>>> import numpy as np
>>> np.set_printoptions(precision=2, suppress=True, linewidth=200, legacy="1.25")
>>> A = np.load("run7.npy")
>>> print(A)
[[-0.53  0.62  0.33 -0.4   0.04 -0.33 -1.21  0.37  0.12]
 [ 0.62 -1.09 -0.16 -0.29  0.11  0.33  0.03  1.29  0.32]
 [ 0.33 -0.16 -0.38 -0.89  0.2   1.03 -0.59 -1.21  0.12]
 [-0.4  -0.29 -0.89  0.36  0.55  0.79 -1.12  0.33  0.03]
 [ 0.04  0.11  0.2   0.55  1.07  0.53 -0.24  1.14 -1.17]
 [-0.33  0.33  1.03  0.79  0.53  1.2  -0.75  0.02  0.81]
 [-1.21  0.03 -0.59 -1.12 -0.24 -0.75  0.61  0.66 -0.24]
 [ 0.37  1.29 -1.21  0.33  1.14  0.02  0.66  0.9  -0.11]
 [ 0.12  0.32  0.12  0.03 -1.17  0.81 -0.24 -0.11 -1.14]]
>>> # symmetric
>>> print(np.sort(np.abs(np.linalg.eigvals(A))))
[1.   1.   1.01 2.   2.   2.   2.01 3.   3.  ]
>>> print(round(np.trace(A), 2))
1.0
>>> print(round(float(np.linalg.det(A)), 2))
145.1
>>> print((A + A.T) / 2)
[[-0.53  0.62  0.33 -0.4   0.04 -0.33 -1.21  0.37  0.12]
 [ 0.62 -1.09 -0.16 -0.29  0.11  0.33  0.03  1.29  0.32]
 [ 0.33 -0.16 -0.38 -0.89  0.2   1.03 -0.59 -1.21  0.12]
 [-0.4  -0.29 -0.89  0.36  0.55  0.79 -1.12  0.33  0.03]
 [ 0.04  0.11  0.2   0.55  1.07  0.53 -0.24  1.14 -1.17]
 [-0.33  0.33  1.03  0.79  0.53  1.2  -0.75  0.02  0.81]
 [-1.21  0.03 -0.59 -1.12 -0.24 -0.75  0.61  0.66 -0.24]
 [ 0.37  1.29 -1.21  0.33  1.14  0.02  0.66  0.9  -0.11]
 [ 0.12  0.32  0.12  0.03 -1.17  0.81 -0.24 -0.11 -1.14]]
>>> np.linalg.determinant(A)
Traceback (most recent call last):
  File "<python-input-9>", line 1, in <module>
    np.linalg.determinant(A)
    ^^^^^^^^^^^^^^^^^^^^^
AttributeError: module 'numpy.linalg' has no attribute 'determinant'
>>> print(np.round(np.abs(np.linalg.eigvals(A)).max(), 2))
3.0
>>> vec = np.array([1, 2, 1, 2, 0, 2, 3, 2, 2])
>>> target = A @ vec
>>> b, lr = np.zeros(9), 1 / np.linalg.norm(A, 2) ** 2
>>> for i in range(10):
...     b -= lr * A.T @ (A @ b - target)
...     if i % 2 == 0: print(i, round(np.linalg.norm(A @ b - target), 2))
... 
0 5.13
2 2.92
4 2.14
6 1.67
8 1.32
>>> print(round(float(np.linalg.cond(A)), 2))
3.02
>>> print(b)
[1.17 1.64 0.98 2.18 0.46 1.34 2.57 1.64 1.52]
>>> data = np.loadtxt("data.csv", delimiter=",")
>>> print(data)
[[-4.  0.  0. -6.  0.  9.  8.  0.  5.  0.  3. -4.]
 [ 0. -9.  8.  0.  0.  0.  0.  9.  0.  5.  0.  0.]
 [ 0. -6. -1.  0.  7.  0.  0.  6.  0. -9.  0.  0.]
 [-1.  0.  0. -1.  0.  6. -5.  0. -1.  0. -9.  3.]
 [ 0.  2.  9.  0.  8.  0.  0. -3.  0. -1.  0.  0.]
 [ 6.  0.  0.  8.  0.  6. -8.  0. -5.  0. -3. -1.]
 [ 3.  0.  0.  6.  0. -8. -5.  0. -9.  0.  6.  0.]
 [ 0. -5. -6.  0.  7.  0.  0. -8.  0. -2.  0.  0.]
 [ 7.  0.  0.  7.  0. -5.  8.  0.  3.  0. -5.  3.]
 [ 0.  7.  2.  0.  5.  0.  0.  7.  0. -7.  0.  0.]
 [-7.  0.  0. -2.  0. -1.  2.  0. -8.  0. -3.  4.]
 [ 7.  0.  0.  7.  0.  1.  5.  0. -4.  0.  6. -2.]]
>>> # splits into 2 blocks
>>> blk = np.stack([data, 5 * data, data[::-1]])
>>> print(np.einsum("bij,cij->bc", blk, blk))
[[ 2411. 12055.   302.]
 [12055. 60275.  1510.]
 [  302.  1510.  2411.]]
>>> print(np.linalg.matrix_rank(blk))
[12 12 12]
>>> print(blk.shape)
(3, 12, 12)
>>> print(blk.sum(axis=0))
[[-17.   0.   0. -29.   0.  55.  53.   0.  26.   0.  24. -26.]
 [ -7. -54.  48.  -2.   0.  -1.   2.  54.  -8.  30.  -3.   4.]
 [  0. -29.  -4.   0.  47.   0.   0.  43.   0. -61.   0.   0.]
 [  1.   0.   0.   1.   0.  31. -22.   0.  -3.   0. -59.  21.]
 [  0.   7.  48.   0.  55.   0.   0. -26.   0.  -8.   0.   0.]
 [ 39.   0.   0.  54.   0.  28. -53.   0. -39.   0. -12.  -6.]
 [ 24.   0.   0.  44.   0. -42. -38.   0. -59.   0.  33.  -1.]
 [  0. -28. -27.   0.  50.   0.   0. -51.   0. -13.   0.   0.]
 [ 41.   0.   0.  41.   0. -24.  43.   0.  17.   0. -39.  21.]
 [  0.  36.  11.   0.  37.   0.   0.  48.   0. -51.   0.   0.]
 [-42.  -9.   8. -12.   0.  -6.  12.   9. -48.   5. -18.  24.]
 [ 38.   0.   0.  36.   0.  15.  38.   0. -19.   0.  39. -16.]]
